$ python3 -q
>>> import numpy as np
>>> np.set_printoptions(precision=2, suppress=True, linewidth=100, sign=" ")
>>> rd = lambda a: np.round(a, 2) + 0
>>> X = np.array([[1, 1, 1, 1], [0, 0, 0, 0], [1, 1, 1, 1], [0, 0, 0, 0]])
>>> X
array([[ 1,  1,  1,  1],
       [ 0,  0,  0,  0],
       [ 1,  1,  1,  1],
       [ 0,  0,  0,  0]])
>>> np.abs(np.diag(np.linalg.qr(X)[1])) > 1e-9
array([ True, False, False, False])
>>> np.allclose(X[:-1].T @ np.linalg.lstsq(X[:-1].T, X[-1])[0], X[-1])
True
>>> try:
...     np.linalg.inv(X)
... except np.linalg.LinAlgError as e:
...     print(e)
... 
Singular matrix
>>> rk = np.linalg.matrix_rank(X)
>>> rk
np.int64(1)
>>> null = np.linalg.svd(X)[2][rk:].T
>>> rd(X @ null)
array([[ 0.,  0.,  0.],
       [ 0.,  0.,  0.],
       [ 0.,  0.,  0.],
       [ 0.,  0.,  0.]])
>>> rd(null @ null.T)
array([[ 0.75, -0.25, -0.25, -0.25],
       [-0.25,  0.75, -0.25, -0.25],
       [-0.25, -0.25,  0.75, -0.25],
       [-0.25, -0.25, -0.25,  0.75]])
>>> [int(np.linalg.matrix_rank(np.delete(X, i, axis=0))) for i in range(4)]
[1, 1, 1, 1]
>>> [int(np.linalg.matrix_rank(X[:, :j + 1])) for j in range(4)]
[1, 1, 1, 1]
>>> np.allclose(X @ null, 0)
True
>>> left, s, Vt = np.linalg.svd(X)
>>> V = Vt[:(s > 1e-8).sum()]
>>> rng = np.random.default_rng(123)
>>> vec = X[2] + 4 * X[1] + rng.integers(2) * np.eye(4)[0]
>>> vec
array([ 1.,  1.,  1.,  1.])
>>> np.linalg.matrix_rank(np.vstack([X, vec]))
np.int64(1)
>>> np.allclose(V.T @ V @ vec, vec)
True
>>> rd(V.T @ V)
array([[ 0.25,  0.25,  0.25,  0.25],
       [ 0.25,  0.25,  0.25,  0.25],
       [ 0.25,  0.25,  0.25,  0.25],
       [ 0.25,  0.25,  0.25,  0.25]])
>>> rd(np.diag(V.T @ V))
array([ 0.25,  0.25,  0.25,  0.25])
>>> vec = np.array([3, -1, 2, -1])
>>> a = np.maximum(X @ vec, 0)
>>> a
array([ 3,  0,  3,  0])
>>> X.T @ a
array([ 6,  6,  6,  6])
>>> np.maximum(X @ vec, 0) - np.maximum(-X @ vec, 0)
array([ 3,  0,  3,  0])
>>> X * (a > 1e-9)[:, None]
array([[ 1,  1,  1,  1],
       [ 0,  0,  0,  0],
       [ 1,  1,  1,  1],
       [ 0,  0,  0,  0]])
>>> rd(np.tanh(X @ vec))
array([ 1.,  0.,  1.,  0.])
>>> np.flatnonzero(a > 1e-9)
array([ 0,  2])
>>> np.linalg.matrix_rank(X, rtol=0.1)
np.int64(1)
>>> np.argsort(-np.linalg.norm(X, axis=0).round(6), kind="stable")[:3]
array([ 0,  1,  2])
>>> np.linalg.cond(X) > 100
np.True_
>>> [round(float(x), 2) for x in np.linalg.svd(X, compute_uv=False)[:3]]
[2.83, 0.0, 0.0]
>>> mat = np.loadtxt("dump.csv", delimiter=",")
>>> rd(mat)
array([[ 0.8 ,  0.38,  0.13],
       [ 0.38,  0.28, -0.24],
       [ 0.13, -0.24,  0.92]])
>>> # applying it twice changes nothing
>>> rk = np.linalg.matrix_rank(mat)
>>> rk
np.int64(2)
>>> null = np.linalg.svd(mat)[2][rk:].T
>>> [int(np.linalg.matrix_rank(mat[:, :j + 1])) for j in range(3)]
[1, 2, 2]
>>> rd(mat @ null)
array([[ 0.],
       [ 0.],
       [ 0.]])
>>> null.shape
(3, 1)
>>> E = np.array([[-0.5, -0.5, 1.6, 0.5],
...     [0.3, -0.7, -0.4, 2.5],
...     [0.8, 0.5, -1.2, -0.6],
...     [0.0, -0.9, 0.6, 0.3],
...     [-0.8, -0.5, 1.9, -0.9]])
>>> E[1] = E[4] + 0.1 * rng.normal(size=4)
>>> rd(E)
array([[-0.5 , -0.5 ,  1.6 ,  0.5 ],
       [-0.84, -0.37,  1.92, -0.81],
       [ 0.8 ,  0.5 , -1.2 , -0.6 ],
       [ 0.  , -0.9 ,  0.6 ,  0.3 ],
       [-0.8 , -0.5 ,  1.9 , -0.9 ]])
>>> Y = np.c_[E[:, :2] @ np.array([[0, 2], [0, 2]]), np.array([0, 0, -1, 0, 3])]
>>> rd(Y)
array([[ 0.  , -2.  ,  0.  ],
       [ 0.  , -2.42,  0.  ],
       [ 0.  ,  2.6 , -1.  ],
       [ 0.  , -1.8 ,  0.  ],
       [ 0.  , -2.6 ,  3.  ]])
>>> np.linalg.matrix_rank(Y)
np.int64(2)
>>> np.linalg.matrix_rank(np.c_[E, Y])
np.int64(5)
>>> rk = np.linalg.matrix_rank(Y)
>>> rk
np.int64(2)
>>> null = np.linalg.svd(Y)[2][rk:].T
>>> Y @ null
array([[ 0.],
       [ 0.],
       [ 0.],
       [ 0.],
       [ 0.]])
>>> np.allclose(Y @ null, 0)
True
>>> proj = E @ np.linalg.solve(E.T @ E, E.T)
>>> np.allclose(proj @ proj, proj)
True
>>> rd(np.diag(proj))
array([ 0.99,  0.48,  1.  ,  0.98,  0.55])
>>> rd(np.trace(proj))
np.float64(4.0)
>>> rd(np.linalg.eigvalsh(proj))
array([ 0.,  1.,  1.,  1.,  1.])
>>> Y = np.array([[3, 1, 0], [3, 3, 1], [3, 3, 1], [0, 1, 0]])
>>> rd(np.einsum("ik,kj->ji", E, Y))
array([[ 1.8 ,  2.13,  0.3 , -0.9 ,  1.8 ],
       [ 3.3 ,  3.  , -1.9 , -0.6 ,  2.5 ],
       [ 1.1 ,  1.55, -0.7 , -0.3 ,  1.4 ]])
>>> rd(np.einsum("ik,kj->ij", E, Y))
array([[ 1.8 ,  3.3 ,  1.1 ],
       [ 2.13,  3.  ,  1.55],
       [ 0.3 , -1.9 , -0.7 ],
       [-0.9 , -0.6 , -0.3 ],
       [ 1.8 ,  2.5 ,  1.4 ]])
>>> np.linalg.matrix_rank(E @ Y)
np.int64(3)
>>> np.vstack([E, Y.T]).shape
(8, 4)
>>> np.linalg.matrix_rank(np.vstack([E, Y.T]))
np.int64(4)
>>> cov = E.T @ E
>>> rd(np.linalg.eigvalsh(cov)[::-1])
array([ 15.06,   2.15,   0.45,   0.09])
>>> rd(np.diag(cov))
array([  2.23,   1.7 ,  11.65,   2.16])
>>> rd(np.trace(cov)), rd((E ** 2).sum())
(np.float64(17.74), np.float64(17.74))
>>> np.allclose(cov, cov.T)
True
>>> (E @ E.T).shape
(5, 5)
>>> J = np.array([[-1, 4, 1], [1, -1, 4], [4, 1, -1]])
>>> J
array([[-1,  4,  1],
       [ 1, -1,  4],
       [ 4,  1, -1]])
>>> Y = J + rng.integers(-2, 3, (3, 2)) @ rng.integers(-2, 3, (2, 3))
>>> Y
array([[-4,  3,  5],
       [-1,  1,  8],
       [ 2,  3,  3]])
>>> Y - J
array([[-3, -1,  4],
       [-2,  2,  4],
       [-2,  2,  4]])
>>> np.abs(Y - J).sum(axis=1)
array([ 8,  8,  8])
>>> feats = np.load("a.npy")
>>> rd(feats)
array([[ 0.  , -0.61,  0.67,  0.41],
       [ 0.8 , -0.13, -0.39,  0.44],
       [ 0.07, -0.74, -0.3 , -0.6 ],
       [-0.6 , -0.25, -0.55,  0.52]])
>>> # keeps lengths
>>> r0 = np.array([0, 2, 2, -1])
>>> Y = feats + np.outer(r0, np.eye(4)[1])
>>> rd(np.linalg.det(Y) / np.linalg.det(feats)), rd(1 + np.linalg.solve(feats, r0)[1])
(np.float64(-0.48), np.float64(-0.48))
>>> np.linalg.matrix_rank(np.linalg.inv(Y) - np.linalg.inv(feats), tol=1e-8)
np.int64(1)
>>> Y = np.array([[-2, -1, -2, 2, 0], [1, 4, 5, -1, -5]])
>>> W0 = Y.T @ Y
>>> W0
array([[  5,   6,   9,  -5,  -5],
       [  6,  17,  22,  -6, -20],
       [  9,  22,  29,  -9, -25],
       [ -5,  -6,  -9,   5,   5],
       [ -5, -20, -25,   5,  25]])
>>> # symmetric
>>> W0.sum(axis=0)
array([ 10,  19,  26, -10, -20])
>>> np.diff(W0, axis=0)
array([[  1,  11,  13,  -1, -15],
       [  3,   5,   7,  -3,  -5],
       [-14, -28, -38,  14,  30],
       [  0, -14, -16,   0,  20]])
>>> W0 - W0[0]
array([[  0,   0,   0,   0,   0],
       [  1,  11,  13,  -1, -15],
       [  4,  16,  20,  -4, -20],
       [-10, -12, -18,  10,  10],
       [-10, -26, -34,  10,  30]])
>>> np.linalg.matrix_rank(W0)
np.int64(2)
>>> W0.mean(axis=0)
array([ 2. ,  3.8,  5.2, -2. , -4. ])
>>> np.abs(W0).max()
np.int64(29)
>>> np.unravel_index(np.abs(W0).argmax(), W0.shape)
(np.int64(2), np.int64(2))
>>> rd(np.linalg.svd(W0, compute_uv=False))
array([ 73.37,   7.63,   0.  ,   0.  ,   0.  ])
>>> W0.shape
(5, 5)
>>> np.count_nonzero(W0)
np.int64(25)
>>> rd(np.linalg.norm(W0))
np.float64(73.76)
>>> proj = np.triu(np.array([[3, -5, -1, 1, -3],
...     [4, -1, -3, 5, 2],
...     [2, 3, 0, 5, 0],
...     [-4, 0, 0, 0, -2],
...     [-5, 3, 4, -1, -2]]), 1) + np.eye(5)
>>> Y = proj @ W0 @ np.linalg.inv(proj)
>>> Y
array([[  -24.,  -167.,  -589.,  3828.,  7968.],
       [  -56.,  -399., -1413.,  9172., 19104.],
       [  -16.,   -88.,  -296.,  1952.,  4032.],
       [    5.,    59.,   223., -1420., -2988.],
       [   -5.,   -45.,  -165.,  1060.,  2220.]])
>>> np.trace(Y), np.trace(W0)
(np.float64(81.0), np.int64(81))
>>> rd(np.poly(Y))
array([  1., -81., 560.,   0.,   0.,   0.])
>>> np.linalg.matrix_rank(Y)
np.int64(2)
>>> rd(np.linalg.eigvals(mat))
array([ 1.,  0.,  1.])
>>> rd(np.linalg.det(mat[::-1]))
np.float64(0.0)
>>> rd(np.poly(mat))
array([ 1., -2.,  1.,  0.])
>>> M = np.load("arr.npy")
>>> M
array([[ 4,  0,  0],
       [ 0,  5,  0],
       [ 0,  3,  0]])
>>> left, s, Vt = np.linalg.svd(M)
>>> rd(s)
array([ 5.83,  4.  ,  0.  ])
>>> np.argmax(s[:-1] / (s[1:] + 1e-6)) + 1
np.int64(2)
>>> Y = left[:, :2] @ np.diag(s[:2]) @ Vt[:2]
>>> rd(np.linalg.norm(M - Y) / np.linalg.norm(M))
np.float64(0.0)
>>> def softmax(z):
...     e = np.exp(z - z.max(axis=-1, keepdims=True))
...     return e / e.sum(axis=-1, keepdims=True)
... 
>>> rd(softmax(M[1]))
array([ 0.01,  0.99,  0.01])
>>> rd(softmax(M[1] + -1))
array([ 0.01,  0.99,  0.01])
>>> S = M @ M.T / np.sqrt(3)
>>> rd(softmax(S + np.triu(np.full(S.shape, -np.inf), 1)))
array([[ 1.  ,  0.  ,  0.  ],
       [ 0.  ,  1.  ,  0.  ],
       [ 0.  ,  0.97,  0.03]])
>>> rd(softmax(S))
array([[ 1.  ,  0.  ,  0.  ],
       [ 0.  ,  1.  ,  0.  ],
       [ 0.  ,  0.97,  0.03]])
>>> Y = M + rng.integers(-2, 3, (3, 2)) @ rng.integers(-2, 3, (2, 3))
>>> Y
array([[ 6, -1,  0],
       [ 3,  4, -1],
       [-4,  4,  2]])
>>> np.abs(Y - M).sum(axis=1)
array([ 3,  5,  7])
>>> np.linalg.matrix_rank(Y - M, tol=1e-8)
np.int64(2)
>>> rd(np.linalg.svd(Y - M, compute_uv=False))
array([ 6.,  1.,  0.])
>>> Y - M
array([[ 2, -1,  0],
       [ 3, -1, -1],
       [-4,  1,  2]])
>>> A = np.load("data.npy")
>>> rd(A)
array([[-0.83, -0.32, -0.32, -0.32],
       [-0.32,  0.94, -0.06, -0.06],
       [-0.32, -0.06,  0.94, -0.06],
       [-0.32, -0.06, -0.06,  0.94]])
>>> rd(np.linalg.svd(A, compute_uv=False))
array([ 1.,  1.,  1.,  1.])
>>> rd(np.linalg.pinv(A))
array([[-0.83, -0.32, -0.32, -0.32],
       [-0.32,  0.94, -0.06, -0.06],
       [-0.32, -0.06,  0.94, -0.06],
       [-0.32, -0.06, -0.06,  0.94]])
>>> rd(A[:, 3] @ A[:, 1])
np.float64(0.0)
